% python3 -q
>>> import numpy as np
>>> from numpy import linalg as LA
>>> np.set_printoptions(suppress=True, linewidth=160)
>>> F = np.load("m.npy")
>>> F.round(2) + 0
array([[ 2.67,  0.26, -1.21, -0.22, -0.53],
       [ 2.3 ,  1.12, -0.56, -1.33,  0.6 ],
       [ 1.9 , -0.71, -1.35,  0.98, -1.44],
       [-1.78, -1.37,  0.16,  1.67, -1.06],
       [-0.82,  1.24,  1.09, -1.61,  1.73],
       [-1.26,  1.07,  1.22, -1.41,  1.66],
       [ 0.38, -1.37, -0.94,  1.76, -1.74],
       [-0.45,  1.35,  0.96, -1.74,  1.74],
       [-2.18,  0.5 ,  1.37, -0.72,  1.27],
       [-1.71, -1.39,  0.11,  1.7 , -1.11],
       [-1.82,  0.77,  1.34, -1.05,  1.48],
       [-0.47, -1.5 , -0.58,  1.89, -1.62],
       [ 2.24,  1.16, -0.5 , -1.39,  0.67],
       [ 1.43, -0.99, -1.27,  1.32, -1.62],
       [-2.01,  0.64,  1.37, -0.89,  1.38],
       [-1.41, -1.46, -0.08,  1.8 , -1.28],
       [-0.85, -1.51, -0.39,  1.88, -1.52],
       [-2.53,  0.08,  1.33, -0.2 ,  0.88],
       [ 2.09,  1.25, -0.38, -1.51,  0.82],
       [-1.55, -1.43,  0.  ,  1.76, -1.21],
       [-2.42,  0.25,  1.36, -0.41,  1.05],
       [-2.67, -0.25,  1.22,  0.21,  0.54],
       [ 0.54, -1.33, -1.  ,  1.71, -1.74],
       [-1.98,  0.66,  1.36, -0.92,  1.4 ],
       [-1.48,  0.97,  1.28, -1.29,  1.61],
       [-2.38,  0.29,  1.36, -0.46,  1.08],
       [-2.1 ,  0.57,  1.37, -0.8 ,  1.32],
       [ 2.01, -0.64, -1.37,  0.89, -1.38]])
>>> rk = LA.matrix_rank(F)
>>> rk
np.int64(2)
>>> ns = LA.svd(F)[2][rk:].T
>>> [int(LA.matrix_rank(F[:, :j + 1])) for j in range(5)]
[1, 2, 2, 2, 2]
>>> [int(LA.matrix_rank(np.delete(F, i, axis=0))) for i in range(28)]
[2, 2, 2, 2, 2, 2, 2, 2, 2, 2, 2, 2, 2, 2, 2, 2, 2, 2, 2, 2, 2, 2, 2, 2, 2, 2, 2, 2]
>>> np.allclose(F @ ns, 0)
True
>>> basis = F[[8, 24]].astype(float)
>>> for _ in range(4):
...     lab = LA.norm(F[:, None] - basis, axis=-1).argmin(axis=1)
...     basis = np.array([F[lab == j].mean(axis=0) for j in range(2)])
... 
>>> lab
array([1, 1, 1, 0, 1, 1, 0, 1, 0, 0, 1, 0, 1, 0, 0, 0, 0, 0, 1, 0, 0, 0, 0, 0, 1, 0, 0, 1])
>>> np.bincount(lab)
array([17, 11])
>>> basis.round(2)
array([[-1.39, -0.57,  0.4 ,  0.67, -0.23],
       [ 0.67,  0.71,  0.05, -0.88,  0.63]])
>>> np.abs(basis[1] - basis[0]).argmax()
np.int64(0)
>>> W1 = np.array([[-3, 0, -3], [-2, -3, 0], [-2, -3, 0], [-1, -3, -3], [-3, 3, 1]])
>>> c = np.array([1, 5, 3])
>>> act = np.maximum(F @ W1 + c, 0)
>>> LA.matrix_rank(act)
np.int64(3)
>>> basis = np.array([[7, 0], [-8, -3], [7, -9]])
>>> W1 @ basis
array([[-42,  27],
       [ 10,   9],
       [ 10,   9],
       [ -4,  36],
       [-38, -18]])
>>> lab = F[:, 1] > np.median(F[:, 1])
>>> r0 = F[lab].mean(axis=0) - F[~lab].mean(axis=0)
>>> r0.round(2)
array([ 0.14,  1.82,  0.92, -2.31,  2.11])
>>> np.round((((F - F.mean(axis=0)) @ r0 > 0) == lab).mean(), 2)
np.float64(0.86)
>>> np.argsort(-np.abs(r0).round(6), kind="stable")
array([3, 4, 1, 2, 0])
>>> lab.astype(int)
array([1, 1, 0, 0, 1, 1, 0, 1, 1, 0, 1, 0, 1, 0, 1, 0, 0, 0, 1, 0, 0, 0, 0, 1, 1, 1, 1, 0])
>>> feats = np.loadtxt("out10.csv", delimiter=",")
>>> feats
array([[0.75, 0.25],
       [0.6 , 0.4 ]])
>>> feats @ np.ones(2)
array([1., 1.])
>>> np.round(np.sort(np.abs(LA.eigvals(feats)))[::-1], 2)
array([1.  , 0.15])
>>> p = np.eye(2)[0]
>>> for _ in range(5):
...     p = p @ feats
...     print(p.round(2))
... 
[0.75 0.25]
[0.71 0.29]
[0.71 0.29]
[0.71 0.29]
[0.71 0.29]
>>> K = -2 * np.eye(3) + np.ones((3, 3))
>>> K
array([[-1.,  1.,  1.],
       [ 1., -1.,  1.],
       [ 1.,  1., -1.]])
>>> rng = np.random.default_rng(730988)
>>> M2 = K + rng.integers(-2, 3, (3, 2)) @ rng.integers(-2, 3, (2, 3))
>>> M2
array([[-3.,  3., -3.],
       [ 2.,  4., -3.],
       [-1., -3.,  1.]])
>>> np.abs(M2 - K).sum(axis=1)
array([ 8., 10.,  8.])
>>> LA.matrix_rank(M2 - K, tol=1e-8)
np.int64(2)
>>> proj = np.triu(np.array([[4, 3, 3], [5, 1, -3], [4, -4, -1]]), 1) + np.eye(3)
>>> M2 = proj @ K @ LA.inv(proj)
>>> np.trace(M2), np.trace(K)
(np.float64(-3.0), np.float64(-3.0))
>>> np.round(np.poly(M2), 2) + 0
array([ 1.,  3.,  0., -4.])
>>> M2
array([[  5., -14., -56.],
       [ -2.,   2.,  16.],
       [  1.,  -2., -10.]])
>>> round(float(LA.det(M2)), 2)
4.0
>>> LA.matrix_rank(M2)
np.int64(3)
>>> proj @ K - K @ proj
array([[ 6.,  3.,  6.],
       [-3., -6., -3.],
       [ 0., -3.,  0.]])
>>> lab = rng.permutation(3)
>>> M2 = K[:, lab] * rng.choice([-1, 1], 3)
>>> M2
array([[-1.,  1., -1.],
       [ 1.,  1.,  1.],
       [-1., -1.,  1.]])
>>> Uu, _, Vt = LA.svd(K.T @ M2)
>>> lab
array([1, 2, 0])
>>> A = np.array([[0.0, -4.0, 0.0, -5.0, 2.0, -1.0],
...     [-4.0, 0.0, 0.0, 0.0, 0.0, 0.0],
...     [0.0, 0.0, 0.0, 0.0, 0.0, 0.0],
...     [-5.0, 0.0, 0.0, 0.0, 0.0, 0.0],
...     [2.0, 0.0, 0.0, 0.0, 0.0, 0.0],
...     [-1.0, 0.0, 0.0, 0.0, 0.0, 0.0]])
>>> Uu, sv, Vt = LA.svd(A)
>>> vecs = Vt[:(sv > 1e-8).sum()]
>>> x0 = A[0] + 2 * A[5] + rng.integers(2) * np.eye(6)[1]
>>> x0
array([-2., -3.,  0., -5.,  2., -1.])
>>> round(LA.norm(x0 - vecs.T @ vecs @ x0), 2)
np.float64(0.81)
>>> np.round(vecs.T @ vecs, 2)
array([[ 1.  ,  0.  ,  0.  ,  0.  ,  0.  ,  0.  ],
       [ 0.  ,  0.35,  0.  ,  0.43, -0.17,  0.09],
       [ 0.  ,  0.  ,  0.  ,  0.  ,  0.  ,  0.  ],
       [ 0.  ,  0.43,  0.  ,  0.54, -0.22,  0.11],
       [ 0.  , -0.17,  0.  , -0.22,  0.09, -0.04],
       [ 0.  ,  0.09,  0.  ,  0.11, -0.04,  0.02]])
>>> np.allclose(vecs.T @ vecs @ x0, x0)
False
>>> (A != 0).astype(int)
array([[0, 1, 0, 1, 1, 1],
       [1, 0, 0, 0, 0, 0],
       [0, 0, 0, 0, 0, 0],
       [1, 0, 0, 0, 0, 0],
       [1, 0, 0, 0, 0, 0],
       [1, 0, 0, 0, 0, 0]])
>>> A @ A
array([[ 46.,   0.,   0.,   0.,   0.,   0.],
       [  0.,  16.,   0.,  20.,  -8.,   4.],
       [  0.,   0.,   0.,   0.,   0.,   0.],
       [  0.,  20.,   0.,  25., -10.,   5.],
       [  0.,  -8.,   0., -10.,   4.,  -2.],
       [  0.,   4.,   0.,   5.,  -2.,   1.]])
>>> np.flatnonzero(LA.matrix_power((A != 0) + (A.T != 0) + np.eye(6), 6)[4])
array([0, 1, 3, 4, 5])
>>> np.round(np.sort(LA.eigvals(A).real), 2)
array([-6.78,  0.  ,  0.  ,  0.  ,  0.  ,  6.78])
>>> T = np.stack([feats, -2 * feats, feats[::-1]])
>>> np.round(T.sum(axis=0), 2)
array([[-0.15,  0.15],
       [ 0.15, -0.15]])
>>> LA.matrix_rank(T)
array([2, 2, 2])
>>> T.shape
(3, 2, 2)
>>> mat = np.loadtxt("sample2.csv", delimiter=",")
>>> mat
array([[ 3.,  1.,  3.,  3.,  0.,  0.],
       [ 4.,  6.,  7.,  3.,  3.,  5.],
       [ 9., 10., 12.,  7.,  7.,  9.],
       [12., 15., 12.,  7., 11., 14.],
       [14., 19., 13.,  9., 15., 19.],
       [17., 21., 17., 14., 18., 20.],
       [18., 24., 20., 16., 22., 24.],
       [22., 29., 20., 17., 23., 28.],
       [23., 31., 24., 19., 28., 32.],
       [24., 32., 26., 22., 29., 34.],
       [25., 35., 26., 22., 34., 34.],
       [28., 38., 27., 22., 35., 35.],
       [29., 41., 28., 24., 38., 38.],
       [30., 42., 33., 27., 38., 41.],
       [34., 44., 37., 32., 40., 41.]])
>>> Uu, sv, Vt = LA.svd(mat)
>>> np.argmax(sv[:-1] / (sv[1:] + 1e-6)) + 1
np.int64(1)
>>> sv.round(2)
array([232.41,   9.42,   6.51,   4.27,   3.27,   1.5 ])
>>> M2 = Uu[:, :1] @ np.diag(sv[:1]) @ Vt[:1]
>>> round(float(np.abs(mat - M2).max()), 2)
3.86
>>> np.round(LA.norm(mat - M2, 2), 2), np.round(sv[1], 2)
(np.float64(9.42), np.float64(9.42))
>>> LA.matrix_rank(M2)
np.int64(1)
>>> basis = mat[[9, 6]].astype(float)
>>> for _ in range(3):
...     lab = LA.norm(mat[:, None] - basis, axis=-1).argmin(axis=1)
...     basis = np.array([mat[lab == j].mean(axis=0) for j in range(2)])
... 
>>> lab
array([1, 1, 1, 1, 1, 1, 1, 0, 0, 0, 0, 0, 0, 0, 0])
>>> np.bincount(lab)
array([8, 7])
>>> np.abs(basis[1] - basis[0]).argmax()
np.int64(1)
>>> C2 = np.cov(mat, rowvar=False)
>>> np.round(mat.std(axis=0), 2)
array([ 9.2 , 13.11,  9.31,  8.61, 12.87, 12.82])
>>> np.round(LA.eigvalsh(C2)[::-1], 2)
array([792.05,   5.14,   1.63,   1.04,   0.68,   0.15])
>>> lab = mat[:, 3] > np.median(mat[:, 3])
>>> r0 = mat[lab].mean(axis=0) - mat[~lab].mean(axis=0)
>>> round((((mat - mat.mean(axis=0)) @ r0 > 0) == lab).mean(), 2)
np.float64(0.93)
>>> x0 = np.array([2, -2, -2, 2, 1, -4])
>>> a = np.maximum(mat @ x0, 0)
>>> np.maximum(mat @ x0, 0) - np.maximum(-mat @ x0, 0)
array([   4.,  -29.,  -41.,  -61.,  -79.,  -76.,  -94., -109., -126., -131., -130., -135., -146., -162., -154.])
>>> np.round(np.tanh(mat @ x0), 2)
array([ 1., -1., -1., -1., -1., -1., -1., -1., -1., -1., -1., -1., -1., -1., -1.])
>>> mat * (a > 1e-9)[:, None]
array([[3., 1., 3., 3., 0., 0.],
       [0., 0., 0., 0., 0., 0.],
       [0., 0., 0., 0., 0., 0.],
       [0., 0., 0., 0., 0., 0.],
       [0., 0., 0., 0., 0., 0.],
       [0., 0., 0., 0., 0., 0.],
       [0., 0., 0., 0., 0., 0.],
       [0., 0., 0., 0., 0., 0.],
       [0., 0., 0., 0., 0., 0.],
       [0., 0., 0., 0., 0., 0.],
       [0., 0., 0., 0., 0., 0.],
       [0., 0., 0., 0., 0., 0.],
       [0., 0., 0., 0., 0., 0.],
       [0., 0., 0., 0., 0., 0.],
       [0., 0., 0., 0., 0., 0.]])
>>> a
array([4., 0., 0., 0., 0., 0., 0., 0., 0., 0., 0., 0., 0., 0., 0.])
>>> mat.T @ a
array([12.,  4., 12., 12.,  0.,  0.])
>>> E = np.load("a.npy")
>>> E
array([[ -3,  -3,  -3,  -3,  -3,  -3,  -3],
       [ -3,  -6,  -6,  -6,  -6,  -6,  -6],
       [ -3,  -6,  -9,  -9,  -9,  -9,  -9],
       [ -3,  -6,  -9, -12, -12, -12, -12],
       [ -3,  -6,  -9, -12, -15, -15, -15],
       [ -3,  -6,  -9, -12, -15, -18, -18],
       [ -3,  -6,  -9, -12, -15, -18, -21]])
>>> x0 = np.array([5, 0, 1, 4, 4, 0, 0])
>>> target = E @ x0
>>> target
array([ -42,  -69,  -96, -120, -132, -132, -132])
>>> np.round(LA.solve(E, E[:, 4]), 2)
array([-0., -0., -0., -0.,  1., -0., -0.])
>>> ev, vecs = LA.eigvalsh(E)
Traceback (most recent call last):
  File "<python-input-104>", line 1, in <module>
    ev, vecs = LA.eigvalsh(E)
    ^^^^^^^^
ValueError: too many values to unpack (expected 2)
>>> ev, vecs = LA.eigh(E)
>>> np.round(vecs @ np.diag(ev) @ vecs.T, 2)
array([[ -3.,  -3.,  -3.,  -3.,  -3.,  -3.,  -3.],
       [ -3.,  -6.,  -6.,  -6.,  -6.,  -6.,  -6.],
       [ -3.,  -6.,  -9.,  -9.,  -9.,  -9.,  -9.],
       [ -3.,  -6.,  -9., -12., -12., -12., -12.],
       [ -3.,  -6.,  -9., -12., -15., -15., -15.],
       [ -3.,  -6.,  -9., -12., -15., -18., -18.],
       [ -3.,  -6.,  -9., -12., -15., -18., -21.]])
>>> ev.round(2)
array([-68.64,  -7.85,  -3.  ,  -1.68,  -1.15,  -0.9 ,  -0.78])
>>> (ev > 1e-8).sum(), (ev < -1e-8).sum()
(np.int64(0), np.int64(7))
